>>> import numpy as np
>>> np.set_printoptions(precision=3, suppress=True, linewidth=200, floatmode="fixed")
>>> rnd = lambda a: np.round(a, 3) + 0
>>> F = np.load("layer17.npy")
>>> print(F)
[[-3 -8  5  4 -9  1 -6]
 [-5 -7  5 -5 -3  0  1]
 [ 8  2  4 -5 -8  4  9]
 [-1  7 -8  0 -5  1  2]
 [-5 -7 -8  0 -8  7 -5]
 [ 7  2 -9 -2 -9  3  0]
 [-3  5  3  0  1 -8  0]
 [-1  7 -8  0 -5  1  2]]
>>> # row 7 repeats row 3
>>> rng = np.random.default_rng(206)
>>> lab = rng.permutation(7)
>>> M2 = F[:, lab] * rng.choice([-1, 1], 7)
>>> print(M2)
[[-1  3  5 -8 -6  9 -4]
 [ 0  5  5 -7  1  3  5]
 [-4 -8  4  2  9  8  5]
 [-1  1 -8  7  2  5  0]
 [-7  5 -8 -7 -5  8  0]
 [-3 -7 -9  2  0  9  2]
 [ 8  3  3  5  0 -1  0]
 [-1  1 -8  7  2  5  0]]
>>> Uu, _, VT = np.linalg.svd(F.T @ M2)
>>> rnd(np.linalg.lstsq(F, M2)[0])
array([[ 0.000, -1.000,  0.000,  0.000,  0.000,  0.000,  0.000],
       [ 0.000,  0.000,  0.000,  1.000,  0.000,  0.000,  0.000],
       [ 0.000,  0.000,  1.000,  0.000,  0.000,  0.000,  0.000],
       [ 0.000,  0.000,  0.000,  0.000,  0.000,  0.000, -1.000],
       [ 0.000,  0.000,  0.000,  0.000,  0.000, -1.000,  0.000],
       [-1.000,  0.000,  0.000,  0.000,  0.000,  0.000,  0.000],
       [ 0.000,  0.000,  0.000,  0.000,  1.000,  0.000,  0.000]])
>>> lab
array([5, 0, 2, 1, 6, 4, 3])
>>> Uu, sig, VT = np.linalg.svd(F)
>>> rnd(sig)
array([23.995, 21.651, 16.931, 10.413,  8.569,  4.787,  0.243])
>>> M2 = Uu[:, :6] @ np.diag(sig[:6]) @ VT[:6]
>>> rnd(np.abs(F - M2).max())
np.float64(0.084)
>>> np.linalg.matrix_rank(F, rtol=0.05)
np.int64(6)
>>> rnd(np.linalg.norm(F - M2, 2)), rnd(sig[6])
(np.float64(0.243), np.float64(0.243))
>>> M2 = np.array([[2, 6], [-9, 7]])
>>> cent = np.array([[-2, 1], [2, 1]])
>>> M = np.kron(M2, cent)
>>> M
array([[ -4,   2, -12,   6],
       [  4,   2,  12,   6],
       [ 18,  -9, -14,   7],
       [-18,  -9,  14,   7]])
>>> lab = rng.permutation(4)
>>> lab
array([1, 0, 3, 2])
>>> M2 = M[lab][:, lab]
>>> print(np.allclose(M2, M))
False
>>> np.trace(M2)
np.int64(-9)
>>> def softmax(z):
...     e = np.exp(z - z.max(axis=-1, keepdims=True))
...     return e / e.sum(axis=-1, keepdims=True)
... 
>>> rnd(softmax(M[1]))
array([0.000, 0.000, 0.997, 0.002])
>>> att = M @ M.T / np.sqrt(4)
>>> rnd(softmax(att + np.triu(np.full(att.shape, -np.inf), 1)))
array([[1.000, 0.000, 0.000, 0.000],
       [0.000, 1.000, 0.000, 0.000],
       [0.000, 0.000, 1.000, 0.000],
       [0.000, 0.000, 0.000, 1.000]])
>>> print(softmax(att)[1] @ M)
[ 4.000  2.000 12.000  6.000]
>>> softmax(att).round(6).argmax(axis=1)
array([0, 1, 2, 3])
>>> X = np.loadtxt("sample10.csv", delimiter=",")
>>> rnd(X)
array([[ 0.026,  0.077, -0.026,  0.026, -0.026, -0.128,  0.026],
       [ 0.077,  0.231, -0.077,  0.077, -0.077, -0.385,  0.077],
       [-0.026, -0.077,  0.026, -0.026,  0.026,  0.128, -0.026],
       [ 0.026,  0.077, -0.026,  0.026, -0.026, -0.128,  0.026],
       [-0.026, -0.077,  0.026, -0.026,  0.026,  0.128, -0.026],
       [-0.128, -0.385,  0.128, -0.128,  0.128,  0.641, -0.128],
       [ 0.026,  0.077, -0.026,  0.026, -0.026, -0.128,  0.026]])
>>> # columns 0 and 3 are equal
>>> rnd(np.linalg.matrix_power(X, 2))
array([[ 0.026,  0.077, -0.026,  0.026, -0.026, -0.128,  0.026],
       [ 0.077,  0.231, -0.077,  0.077, -0.077, -0.385,  0.077],
       [-0.026, -0.077,  0.026, -0.026,  0.026,  0.128, -0.026],
       [ 0.026,  0.077, -0.026,  0.026, -0.026, -0.128,  0.026],
       [-0.026, -0.077,  0.026, -0.026,  0.026,  0.128, -0.026],
       [-0.128, -0.385,  0.128, -0.128,  0.128,  0.641, -0.128],
       [ 0.026,  0.077, -0.026,  0.026, -0.026, -0.128,  0.026]])
